>>> import numpy as np
>>> import numpy.linalg as la
>>> np.set_printoptions(precision=2, suppress=True, linewidth=160, legacy="1.25")
>>> data = np.load("case4.npy")
>>> data
array([[ 0,  0,  0,  0,  0,  0,  0,  0,  0,  0,  0,  0,  0],
       [ 0,  0,  0,  0,  0,  0,  0,  0,  0, -1,  0,  0,  0],
       [ 0,  0,  0,  0,  0,  0,  0,  0,  0,  0,  3,  0,  0],
       [ 0,  0,  0,  0,  0,  0,  3,  0,  0,  0,  0,  0,  0],
       [ 0,  0,  0,  0,  0, -2,  0,  0,  0,  0,  0,  0,  0],
       [ 0,  0,  0,  0,  0,  0,  0,  0,  2,  0,  0,  0,  0],
       [ 0,  0,  0,  2,  0,  0,  0,  0,  0,  0,  0,  0,  0],
       [ 0,  0,  0,  0,  0,  0,  0,  0,  0,  0,  0,  0,  2],
       [ 0,  0,  0,  0,  0,  0,  0,  0,  0,  0,  0,  2,  0],
       [ 0,  0, -1,  0,  0,  0,  0,  0,  0,  0,  0,  0,  0],
       [ 2,  0,  0,  0,  0,  0,  0,  0,  0,  0,  0,  0,  0],
       [ 0,  0,  0,  0,  0,  0,  0,  0,  0,  0,  0,  0,  0],
       [ 0,  0,  0,  0,  1,  0,  0,  0,  0,  0,  0,  0,  0]])
>>> Uu, s, VT = la.svd(data)
>>> np.argmax(s[:-1] / (s[1:] + 1e-6)) + 1
11
>>> M2 = Uu[:, :11] @ np.diag(s[:11]) @ VT[:11]
>>> np.round(la.norm(data - M2) / la.norm(data), 2)
0.0
>>> np.abs(data - M2).max()
0.0
>>> la.matrix_rank(data, rtol=0.05)
11
>>> la.cond(data) > 100
True
>>> [round(float(x), 2) for x in la.svd(data, compute_uv=False)[:3]]
[3.0, 3.0, 2.0]
>>> np.round(la.norm(data, 2) / la.norm(data), 2)
0.45
>>> np.argsort(-la.norm(data, axis=0).round(6), kind="stable")[:3]
array([ 6, 10,  0])
>>> m1 = np.load("block9.npy")
>>> m1
array([[-0.44,  0.55, -0.85, -0.3 , -0.07,  1.  ,  2.  , -1.44, -1.66,  1.19, -2.89],
       [ 2.39,  2.51,  2.02,  4.53,  3.78,  1.  ,  2.  ,  1.39,  2.15,  2.13,  1.91],
       [ 3.42,  0.12,  1.51,  1.63,  2.07,  1.  ,  2.  ,  2.42,  1.98,  2.47,  0.54],
       [ 1.19,  2.54,  1.23,  3.77,  3.  ,  1.  ,  2.  ,  0.19,  0.96,  1.73,  0.73],
       [ 0.8 ,  2.05,  0.73,  2.78,  2.26,  1.  ,  2.  , -0.2 ,  0.33,  1.6 , -0.14],
       [ 1.25, -0.34, -0.17, -0.51,  0.16,  1.  ,  2.  ,  0.25, -0.42,  1.75, -2.09],
       [-1.46,  4.23,  0.3 ,  4.53,  2.92,  1.  ,  2.  , -2.46, -0.85,  0.85, -0.24],
       [ 3.  ,  1.07,  1.71,  2.78,  2.74,  1.  ,  2.  ,  2.  ,  2.04,  2.33,  1.08],
       [-3.06,  0.29, -2.73, -2.44, -2.08,  1.  ,  2.  , -4.06, -4.41,  0.31, -5.77],
       [ 9.43, -0.69,  5.11,  4.42,  5.26,  1.  ,  2.  ,  8.43,  7.58,  4.48,  5.74],
       [-0.7 ,  2.64,  0.02,  2.66,  1.84,  1.  ,  2.  , -1.7 , -0.88,  1.1 , -1.06],
       [ 4.67,  1.06,  2.81,  3.86,  3.83,  1.  ,  2.  ,  3.67,  3.69,  2.89,  2.72],
       [ 3.  ,  0.58,  1.46,  2.04,  2.25,  1.  ,  2.  ,  2.  ,  1.79,  2.33,  0.58],
       [ 5.4 , -1.09,  2.22,  1.13,  2.18,  1.  ,  2.  ,  4.4 ,  3.36,  3.13,  1.31],
       [ 3.61,  2.15,  2.65,  4.8 ,  4.22,  1.  ,  2.  ,  2.61,  3.18,  2.54,  2.76],
       [ 6.16,  2.57,  4.56,  7.13,  6.35,  1.  ,  2.  ,  5.16,  5.95,  3.39,  5.73],
       [-1.65,  2.22, -0.83,  1.39,  0.78,  1.  ,  2.  , -2.65, -2.04,  0.78, -2.43],
       [ 3.82,  0.5 ,  1.96,  2.46,  2.71,  1.  ,  2.  ,  2.82,  2.57,  2.61,  1.32],
       [10.41, -2.22,  5.  ,  2.78,  4.39,  1.  ,  2.  ,  9.41,  7.8 ,  4.8 ,  5.19],
       [ 6.7 , -0.28,  3.49,  3.21,  3.85,  1.  ,  2.  ,  5.7 ,  5.06,  3.57,  3.42],
       [-2.96, -1.18, -3.4 , -4.57, -3.48,  1.  ,  2.  , -3.96, -5.05,  0.35, -7.14],
       [ 1.21,  1.5 ,  0.72,  2.23,  1.97,  1.  ,  2.  ,  0.21,  0.46,  1.74, -0.29],
       [-1.69,  1.86, -1.03,  0.83,  0.4 ,  1.  ,  2.  , -2.69, -2.26,  0.77, -2.83],
       [-2.1 ,  1.05, -1.71, -0.66, -0.69,  1.  ,  2.  , -3.1 , -3.08,  0.63, -4.05],
       [-1.34, -2.68, -3.07, -5.75, -3.91,  1.  ,  2.  , -2.34, -4.18,  0.89, -7.02],
       [-2.76,  2.2 , -1.57,  0.63,  0.03,  1.  ,  2.  , -3.76, -3.16,  0.41, -3.56]])
>>> Uu, s, VT = la.svd(m1)
>>> np.argmax(s[:-1] / (s[1:] + 1e-6)) + 1
9
>>> M2 = Uu[:, :9] @ np.diag(s[:9]) @ VT[:9]
>>> round(float(np.abs(m1 - M2).max()), 2)
0.0
